% python3 -q
>>> import numpy as np
>>> import numpy.linalg as la
>>> np.set_printoptions(suppress=True, linewidth=160)
>>> K = np.load("a.npy")
>>> print(K)
[[0. 0. 0. 0. 0. 0. 2. 3. 0. 3.]
 [0. 0. 0. 0. 0. 0. 0. 3. 0. 1.]
 [0. 0. 0. 0. 0. 0. 3. 3. 2. 0.]
 [0. 0. 0. 0. 0. 0. 1. 0. 1. 0.]
 [0. 0. 0. 0. 0. 0. 3. 1. 0. 1.]
 [0. 0. 0. 0. 0. 0. 0. 2. 3. 1.]
 [2. 0. 3. 1. 3. 0. 0. 0. 0. 0.]
 [3. 3. 3. 0. 1. 2. 0. 0. 0. 0.]
 [0. 0. 2. 1. 0. 3. 0. 0. 0. 0.]
 [3. 1. 0. 0. 1. 1. 0. 0. 0. 0.]]
>>> # equal to its transpose
>>> print([round(float(x), 2) for x in la.svd(K, compute_uv=False)[:3]])
[7.6, 7.6, 3.31]
>>> f, g = K[4], K[3]
>>> print(f @ g)
3.0
>>> p = (f @ g) / (f @ f) * f
>>> print(round(float((g - p) @ f), 2))
0.0
>>> print(np.outer(f, g))
[[0. 0. 0. 0. 0. 0. 0. 0. 0. 0.]
 [0. 0. 0. 0. 0. 0. 0. 0. 0. 0.]
 [0. 0. 0. 0. 0. 0. 0. 0. 0. 0.]
 [0. 0. 0. 0. 0. 0. 0. 0. 0. 0.]
 [0. 0. 0. 0. 0. 0. 0. 0. 0. 0.]
 [0. 0. 0. 0. 0. 0. 0. 0. 0. 0.]
 [0. 0. 0. 0. 0. 0. 3. 0. 3. 0.]
 [0. 0. 0. 0. 0. 0. 1. 0. 1. 0.]
 [0. 0. 0. 0. 0. 0. 0. 0. 0. 0.]
 [0. 0. 0. 0. 0. 0. 1. 0. 1. 0.]]
>>> W0 = np.loadtxt("x.csv", delimiter=",")
>>> print(W0)
[[ -0.5  -1.1  -3.    1.1  -2.5   0.5  -1.8   0.8   0.3   0.3   1.9  -0.4   0.6  -0.6]
 [  1.    2.1   2.5   0.3  -1.4  -2.1  -0.4  -3.9   1.8   0.2   0.3   0.8   1.6  -1.1]
 [  0.9   1.3   5.   -1.    0.7   0.    1.    1.1   1.3  -0.8  -0.9  -1.   -0.3   1.4]
 [  0.2  -1.   -1.5  -1.7  -0.5  -0.7  -0.6   0.9  -1.    0.9   0.2  -1.4   0.3   0.1]
 [ -0.4  -0.2  -2.    0.5   0.1  -1.1   0.7   0.9   0.5   1.    1.2  -0.6   0.5   0.1]
 [  0.7   0.7 -11.5   0.9   0.2  -1.2   0.8   0.6  -0.4   0.2   1.4  -0.8   0.   -1. ]
 [  1.5  -0.5   1.5   0.6  -1.8   0.5  -0.7  -0.5  -1.4   0.2   1.4  -1.9  -0.3   1.2]
 [ -1.7  -1.3   2.    0.5   0.7  -1.    1.   -1.1  -1.    0.6   1.5  -0.4  -0.4  -0.8]
 [  0.8  -0.9  -1.5  -1.6  -1.4   0.2  -2.   -0.1   1.1   0.5   0.    0.8   0.2   1.5]
 [ -0.5  -0.4  -3.5   1.7   1.7   0.8   1.5  -0.7   0.3   0.1   0.5  -0.6   0.7  -1.7]]
>>> Y = np.array([[1, -3, -2],
...     [-3, -3, 3],
...     [-3, -1, -2],
...     [-1, 0, -3],
...     [-1, 3, 0],
...     [-1, -2, 3],
...     [0, 3, -2],
...     [3, 2, -2],
...     [3, 0, 3],
...     [-2, -2, 0],
...     [-1, 3, -1],
...     [-2, 0, -3],
...     [2, -2, -1],
...     [-2, -2, 2]])
>>> print(np.round(np.einsum("ij,ij->i", W0, W0), 2))
[ 26.72  41.27  37.39  12.    10.28 140.32  18.44  17.1   16.66  25.91]
>>> print(np.vstack([W0, Y.T]).shape)
(13, 14)
>>> print(la.matrix_rank(W0 @ Y))
3
>>> print(la.matrix_rank(np.vstack([W0, Y.T])))
13
>>> Y @ W0
Traceback (most recent call last):
  File "<python-input-19>", line 1, in <module>
    Y @ W0
    ~~^~~~
ValueError: matmul: Input operand 1 has a mismatch in its core dimension 0, with gufunc signature (n?,k),(k,m?)->(n?,m?) (size 10 is different from 3)
>>> theta = np.radians(45)
>>> Rm = np.eye(14)
>>> Rm[11, 11] = Rm[1, 1] = np.cos(theta)
>>> Rm[11, 1], Rm[1, 11] = -np.sin(theta), np.sin(theta)
>>> Y = W0 @ Rm.T
>>> print(np.allclose(W0 @ W0.T, Y @ Y.T))
True
>>> print(np.round(la.svd(W0, compute_uv=False), 2), np.round(la.svd(Y, compute_uv=False), 2))
[14.51  6.15  5.99  4.95  3.72  3.15  2.61  1.84  1.62  0.85] [14.51  6.15  5.99  4.95  3.72  3.15  2.61  1.84  1.62  0.85]
>>> print(np.round(np.abs(Y - W0).max(axis=0), 2))
[0.   1.2  0.   0.   0.   0.   0.   0.   0.   0.   0.   1.72 0.   0.  ]
>>> print(np.allclose(la.norm(W0, axis=1), la.norm(Y, axis=1)))
True
>>> M = np.array([[4, 4, 2, 0],
...     [4, 5, 0, 6],
...     [4, 0, 2, 7],
...     [9, 9, 1, 5],
...     [8, 0, 0, 2],
...     [0, 6, 6, 4],
...     [5, 0, 8, 6],
...     [8, 7, 8, 1],
...     [2, 1, 0, 8],
...     [3, 9, 0, 4],
...     [4, 4, 6, 5],
...     [3, 9, 7, 7],
...     [9, 9, 8, 5],
...     [4, 6, 8, 7]])
>>> M[-1] = M[0] + -3 * M[1]
>>> print(M)
[[  4   4   2   0]
 [  4   5   0   6]
 [  4   0   2   7]
 [  9   9   1   5]
 [  8   0   0   2]
 [  0   6   6   4]
 [  5   0   8   6]
 [  8   7   8   1]
 [  2   1   0   8]
 [  3   9   0   4]
 [  4   4   6   5]
 [  3   9   7   7]
 [  9   9   8   5]
 [ -8 -11   2 -18]]
>>> D = la.norm(M[:, None] - M[None], axis=-1)
>>> print(la.matrix_rank(D ** 2))
6
>>> print((D + 1e9 * np.eye(14)).round(6).argmin(axis=1))
[ 4  9  8  9  0 10 10 12  2  1  5  5  7  0]
>>> print(np.round(la.norm(M, axis=1), 2))
[ 6.    8.77  8.31 13.71  8.25  9.38 11.18 13.34  8.31 10.3   9.64 13.71 15.84 22.65]
>>> print(D[:5, :5].round(2))
[[ 0.    6.4   8.06  8.72  6.32]
 [ 6.4   0.    5.48  6.56  7.55]
 [ 8.06  5.48  0.   10.54  6.71]
 [ 8.72  6.56 10.54  0.    9.59]
 [ 6.32  7.55  6.71  9.59  0.  ]]
>>> print(D.mean(axis=1).argmax())
13
>>> print(D[7].round(6).argsort(kind="stable")[:4])
[ 7 12 10  0]
>>> A = np.array([[-1, -1, -1, -1, -1, -1],
...     [2, -1, 2, -1, 2, -1],
...     [2, 0, 2, 0, 2, 0],
...     [-1, -1, -1, -1, -1, -1],
...     [2, -1, 2, -1, 2, -1],
...     [2, 0, 2, 0, 2, 0]])
>>> print(A)
[[-1 -1 -1 -1 -1 -1]
 [ 2 -1  2 -1  2 -1]
 [ 2  0  2  0  2  0]
 [-1 -1 -1 -1 -1 -1]
 [ 2 -1  2 -1  2 -1]
 [ 2  0  2  0  2  0]]
>>> # rows and columns are dependent
>>> rk = la.matrix_rank(A)
>>> print(rk)
2
>>> null = la.svd(A)[2][rk:].T
>>> print(la.matrix_rank(A.T @ A), la.matrix_rank(A @ A.T))
2 2
>>> print([int(la.matrix_rank(A[:i])) for i in range(1, len(A) + 1)])
[1, 2, 2, 2, 2, 2]
>>> print(np.allclose(A @ null, 0))
True
>>> print(null.shape)
(6, 4)
>>> print(round(np.abs(la.eigvals(A)).max(), 2))
1.0
>>> print(round(float(la.det(A)), 2))
0.0
>>> print(np.allclose(A @ A.T, A.T @ A))
False
>>> print(la.matrix_power(A, 4))
[[-6  4 -6  4 -6  4]
 [ 3 -2  3 -2  3 -2]
 [ 6 -4  6 -4  6 -4]
 [-6  4 -6  4 -6  4]
 [ 3 -2  3 -2  3 -2]
 [ 6 -4  6 -4  6 -4]]
>>> assert A == A.T
Traceback (most recent call last):
  File "<python-input-53>", line 1, in <module>
    assert A == A.T
           ^^^^^^^^
ValueError: The truth value of an array with more than one element is ambiguous. Use a.any() or a.all()
>>> print(np.round(np.sort(np.abs(la.eigvals(A))), 2) + 0)
[0. 0. 0. 0. 0. 1.]
>>> m1 = np.loadtxt("test17.csv", delimiter=",")
>>> print(m1)
[[ -2.58  -4.01  -1.33   3.66   2.05  -1.87   4.14  -1.58  -4.08]
 [ -2.58  -6.19  -2.85   6.09   3.23  -3.54   5.85  -3.36  -6.35]
 [ -1.52  -2.07  -0.81   2.03   0.37  -1.48   2.38  -1.22  -2.05]
 [ -4.93  -9.36  -4.79  10.35   5.16  -4.67   9.86  -4.7  -10.09]
 [ -4.23  -8.13  -4.38   7.95   4.29  -3.76   8.13  -3.94  -7.84]
 [ -2.08  -3.91  -2.11   3.59   1.82  -2.16   4.04  -2.07  -3.92]
 [  4.9    9.7    5.18  -9.84  -5.12   5.23 -10.02   5.34  10.02]
 [  3.29   6.29   3.25  -6.13  -2.55   2.75  -6.21   3.54   6.03]
 [ -0.29  -0.11   0.19   0.09   0.17  -0.2    0.06   0.27  -0.57]
 [ -3.86  -7.82  -3.84   8.4    4.17  -4.1    7.79  -3.19  -8.22]
 [ -1.81  -4.17  -1.83   3.85   1.78  -2.23   4.43  -1.96  -3.89]
 [  3.51   8.18   4.23  -8.28  -3.96   4.03  -7.57   3.78   8.09]
 [  5.28   9.75   5.2   -9.59  -5.17   4.82  -9.68   4.77  10.27]
 [ -4.16  -8.4   -3.96   8.06   3.83  -4.39   7.37  -4.21  -7.68]]
>>> Uu, s, Vh = la.svd(K)
>>> print(np.argmax(s[:-1] / (s[1:] + 1e-6)) + 1)
8
>>> Y = Uu[:, :8] @ np.diag(s[:8]) @ Vh[:8]
>>> print(la.matrix_rank(Y))
8
>>> print(la.matrix_rank(K, rtol=0.05))
8
>>> print(round(la.norm(K - Y, 2), 2), np.round(s[8], 2))
0.0 0.0
>>> print(round(np.abs(K - Y).max(), 2))
0.0
